$ python -q
>>> import numpy as np
>>> np.set_printoptions(suppress=True, linewidth=100)
>>> def tidy(a):
...     return np.round(a, 3) + 0
... 
>>> F = np.loadtxt("case17.csv", delimiter=",")
>>> F
array([[0., 0., 0., 3., 3., 6., 4., 3., 1., 5., 1.],
       [0., 0., 0., 3., 8., 2., 7., 4., 7., 9., 5.],
       [0., 0., 0., 8., 8., 4., 7., 1., 8., 2., 3.],
       [3., 3., 8., 0., 0., 0., 0., 0., 0., 0., 0.],
       [3., 8., 8., 0., 0., 0., 0., 0., 0., 0., 0.],
       [6., 2., 4., 0., 0., 0., 0., 0., 0., 0., 0.],
       [4., 7., 7., 0., 0., 0., 0., 0., 0., 0., 0.],
       [3., 4., 1., 0., 0., 0., 0., 0., 0., 0., 0.],
       [1., 7., 8., 0., 0., 0., 0., 0., 0., 0., 0.],
       [5., 9., 2., 0., 0., 0., 0., 0., 0., 0., 0.],
       [1., 5., 3., 0., 0., 0., 0., 0., 0., 0., 0.]])
>>> U, sv, VT = np.linalg.svd(F)
>>> np.argmax(sv[:-1] / (sv[1:] + 1e-6)) + 1
np.int64(6)
>>> B = U[:, :6] @ np.diag(sv[:6]) @ VT[:6]
>>> tidy(np.linalg.norm(F - B, 2)), tidy(sv[6])
(np.float64(0.0), np.float64(0.0))
>>> tidy(np.linalg.norm(F - B) / np.linalg.norm(F))
np.float64(0.0)
>>> np.linalg.matrix_rank(F, rtol=0.05)
np.int64(6)
>>> B = F / np.sqrt((F ** 2).mean(axis=1, keepdims=True))
>>> tidy(np.linalg.norm(B, axis=1))
array([3.317, 3.317, 3.317, 3.317, 3.317, 3.317, 3.317, 3.317, 3.317, 3.317, 3.317])
>>> tidy(B[8])
array([0.311, 2.174, 2.485, 0.   , 0.   , 0.   , 0.   , 0.   , 0.   , 0.   , 0.   ])
>>> np.linalg.matrix_rank(F - F.mean(axis=1, keepdims=True))
np.int64(6)
>>> np.argsort(-np.linalg.norm(F, axis=0).round(6), kind="stable")[:3]
array([1, 2, 4])
>>> print(np.linalg.cond(F) > 100)
True
>>> np.linalg.matrix_rank(F, rtol=0.1)
np.int64(6)
>>> tidy(np.linalg.norm(F, 2) / np.linalg.norm(F))
np.float64(0.664)
>>> rank = np.linalg.matrix_rank(F)
>>> print(rank)
6
>>> N = np.linalg.svd(F)[2][rank:].T
>>> [int(np.linalg.matrix_rank(np.delete(F, i, axis=0))) for i in range(11)]
[5, 5, 5, 6, 6, 6, 6, 6, 6, 6, 6]
>>> [int(np.linalg.matrix_rank(F[:i])) for i in range(1, len(F) + 1)]
[1, 2, 3, 4, 5, 6, 6, 6, 6, 6, 6]
>>> np.allclose(F @ N, 0)
True
>>> print([int(np.linalg.matrix_rank(F[:, :j + 1])) for j in range(11)])
[1, 2, 3, 4, 5, 6, 6, 6, 6, 6, 6]
>>> X = np.maximum(np.array([[6, 0],
...     [5, 5],
...     [4, 9],
...     [1, 1],
...     [7, 3],
...     [4, 5],
...     [2, 2],
...     [8, 1],
...     [1, 1],
...     [1, 0],
...     [4, 7],
...     [2, 5],
...     [1, 4],
...     [4, 3],
...     [9, 3],
...     [4, 5],
...     [7, 2],
...     [0, 2],
...     [6, 3],
...     [3, 0],
...     [8, 8],
...     [9, 3],
...     [4, 1],
...     [6, 6],
...     [6, 5],
...     [5, 0],
...     [6, 6],
...     [4, 3],
...     [2, 6],
...     [7, 8],
...     [3, 6],
...     [1, 3],
...     [9, 4],
...     [3, 6],
...     [7, 2]]) @ np.array([[0, 3, 5], [1, 5, 4]]) + np.array([3, 0, 5]), 0)
>>> X
array([[ 3, 18, 35],
       [ 8, 40, 50],
       [12, 57, 61],
       [ 4,  8, 14],
       [ 6, 36, 52],
       [ 8, 37, 45],
       [ 5, 16, 23],
       [ 4, 29, 49],
       [ 4,  8, 14],
       [ 3,  3, 10],
       [10, 47, 53],
       [ 8, 31, 35],
       [ 7, 23, 26],
       [ 6, 27, 37],
       [ 6, 42, 62],
       [ 8, 37, 45],
       [ 5, 31, 48],
       [ 5, 10, 13],
       [ 6, 33, 47],
       [ 3,  9, 20],
       [11, 64, 77],
       [ 6, 42, 62],
       [ 4, 17, 29],
       [ 9, 48, 59],
       [ 8, 43, 55],
       [ 3, 15, 30],
       [ 9, 48, 59],
       [ 6, 27, 37],
       [ 9, 36, 39],
       [11, 61, 72],
       [ 9, 39, 44],
       [ 6, 18, 22],
       [ 7, 47, 66],
       [ 9, 39, 44],
       [ 5, 31, 48]])
>>> vec = np.array([-4, 5, 2])
>>> y = X @ vec
>>> tidy(np.linalg.lstsq(X, y)[0])
array([-4.,  5.,  2.])
>>> y
array([148, 268, 359,  52, 260, 243, 106, 227,  52,  23, 301, 193, 139, 185, 310, 243, 231,  56,
       235,  73, 430, 310, 127, 322, 293, 123, 322, 185, 222, 405, 247, 110, 339, 247, 231])
>>> tidy(np.linalg.pinv(X) @ X)
array([[1., 0., 0.],
       [0., 1., 0.],
       [0., 0., 1.]])
>>> rng = np.random.default_rng(10302)
>>> y = y + 0.3 * rng.normal(size=35)
>>> tidy(y)
array([147.917, 267.854, 359.111,  52.278, 259.557, 242.571, 106.373, 226.669,  52.211,  22.794,
       301.421, 192.977, 139.017, 184.369, 310.105, 242.714, 231.159,  55.992, 234.93 ,  72.906,
       429.884, 310.119, 127.173, 321.852, 293.23 , 123.212, 321.831, 184.699, 221.987, 405.451,
       247.298, 110.123, 338.745, 247.189, 231.812])
>>> beta, *_ = np.linalg.lstsq(X, y)
>>> print([round(float(np.linalg.norm(np.linalg.solve(X.T @ X + lam * np.eye(3), X.T @ y))), 2) for lam in (0, 1, 10, 100)])
[6.7, 6.64, 6.23, 4.77]
>>> print(tidy(np.linalg.norm(y - X @ beta)))
1.694
>>> tidy(X.T @ (y - X @ beta))
array([0., 0., 0.])
>>> vec = np.array([-1, -1, 2])
>>> y = X @ vec
>>> beta, lr = np.zeros(3), 1 / np.linalg.norm(X, 2) ** 2
>>> for i in range(40):
...     beta -= lr * X.T @ (X @ beta - y)
...     if i % 10 == 0: print(i, round(np.linalg.norm(X @ beta - y), 3))
... 
0 53.856
10 51.307
20 48.88
30 46.568
>>> print(tidy(beta))
[-0.027  0.224  0.907]
>>> B = X / np.sqrt((X ** 2).mean(axis=1, keepdims=True))
>>> np.linalg.matrix_rank(B) == np.linalg.matrix_rank(X)
np.True_
>>> tidy(B[2])
array([0.246, 1.171, 1.253])
>>> J = np.array([[-0.3, 0.3, -0.9, 0.2, 0.1, 0.0, -1.3, -2.5, 0.4],
...     [-2.0, -1.2, 0.4, 0.2, 1.4, 0.8, 0.7, 0.3, -0.7],
...     [-0.7, -0.5, 0.2, -0.9, -0.5, 1.1, 1.2, 0.1, -0.4],
...     [-0.2, 0.6, -0.2, -0.2, -0.1, 0.7, 0.3, 0.2, -1.1],
...     [0.8, -1.2, 0.2, 0.8, 1.0, 1.0, 0.1, 0.7, -2.2]])
>>> J[:, 8] *= 20
>>> J
array([[ -0.3,   0.3,  -0.9,   0.2,   0.1,   0. ,  -1.3,  -2.5,   8. ],
       [ -2. ,  -1.2,   0.4,   0.2,   1.4,   0.8,   0.7,   0.3, -14. ],
       [ -0.7,  -0.5,   0.2,  -0.9,  -0.5,   1.1,   1.2,   0.1,  -8. ],
       [ -0.2,   0.6,  -0.2,  -0.2,  -0.1,   0.7,   0.3,   0.2, -22. ],
       [  0.8,  -1.2,   0.2,   0.8,   1. ,   1. ,   0.1,   0.7, -44. ]])
>>> W = np.array([[-2, 2, -3, 0, 0, -2],
...     [0, -1, 0, -1, 3, 0],
...     [3, 0, 1, -3, 0, -1],
...     [2, -3, -2, -2, 2, 0],
...     [1, 0, 1, -1, 3, 2],
...     [-3, 3, 1, 0, 2, 3],
...     [-2, -1, -3, -3, 3, -3],
...     [1, 0, -2, -1, 2, 0],
...     [0, -2, 0, -3, 3, -2]])
>>> beta = np.array([2, 2, 1, 2, 3, 1])
>>> H = np.maximum(J @ W + beta, 0)
>>> print(np.linalg.matrix_rank(H))
5
>>> print((H > 0).astype(int))
[[1 0 1 0 1 0]
 [1 1 1 1 0 1]
 [0 1 1 1 0 1]
 [0 1 1 1 0 1]
 [1 1 0 1 0 1]]
>>> W2 = np.array([[-3, -4], [9, -9], [-6, -2], [-8, -5], [-7, 6], [-1, -5]])
>>> tidy(H @ W2)
array([[ -197. ,    97. ],
       [ -154.9,  -667.2],
       [  -27.2,  -407.9],
       [ -165.8,  -998.8],
       [ -303.5, -1958.6]])
